$ python -q
>>> import numpy as np
>>> np.set_printoptions(precision=1, suppress=True, linewidth=100, sign=" ")
>>> K = np.loadtxt("run13.csv", delimiter=",")
>>> print(K)
[[ 1. -2. -2.]
 [ 0.  3. -1.]
 [ 1. -1.  2.]
 [ 2.  0. -1.]
 [-1. -3.  1.]
 [-1. -2. -1.]]
>>> T = np.stack([K, 4 * K, K[::-1]])
>>> print(T.shape)
(3, 6, 3)
>>> print((T @ K.T).shape)
(3, 6, 6)
>>> x0 = np.array([9, 7, 3])
>>> target = K @ x0
>>> try:
...     np.linalg.solve(K, target)
... except np.linalg.LinAlgError as e:
...     print(repr(e))
... 
LinAlgError('Last 2 dimensions of the array must be square')
>>> print(np.linalg.lstsq(K, target)[0])
[ 9.  7.  3.]
>>> print(np.round(np.linalg.pinv(K) @ K, 1) + 0)
[[ 1.  0.  0.]
 [ 0.  1.  0.]
 [ 0.  0.  1.]]
>>> print(np.linalg.solve(K.T @ K, K.T @ target))
[ 9.  7.  3.]
>>> rng = np.random.default_rng(26)
>>> target = target + 0.3 * rng.normal(size=6)
>>> print(target)
[-11.6  17.1   8.3  15.5 -26.6 -26.1]
>>> c, *_ = np.linalg.lstsq(K, target)
>>> print(np.round(K.T @ (target - K @ c), 1) + 0)
[ 0.  0.  0.]
>>> print(c)
[ 9.1  6.9  3.2]
>>> print(c.round())
[ 9.  7.  3.]
>>> M2 = np.array([[-2.0], [0.5], [-0.1], [-1.0], [2.4]])
>>> W2 = np.array([[1.7, -0.7, -0.8, -0.7]])
>>> data = M2 @ W2
>>> print(data)
[[-3.4  1.4  1.6  1.4]
 [ 0.8 -0.3 -0.4 -0.3]
 [-0.2  0.1  0.1  0.1]
 [-1.7  0.7  0.8  0.7]
 [ 4.1 -1.7 -1.9 -1.7]]
>>> # column 3 repeats column 1
>>> print(np.argsort(-np.linalg.norm(data, axis=0).round(6), kind="stable")[:3])
[ 0  2  1]
>>> print(np.linalg.cond(data) > 100)
True
>>> print(np.linalg.matrix_rank(data, rtol=0.1))
1
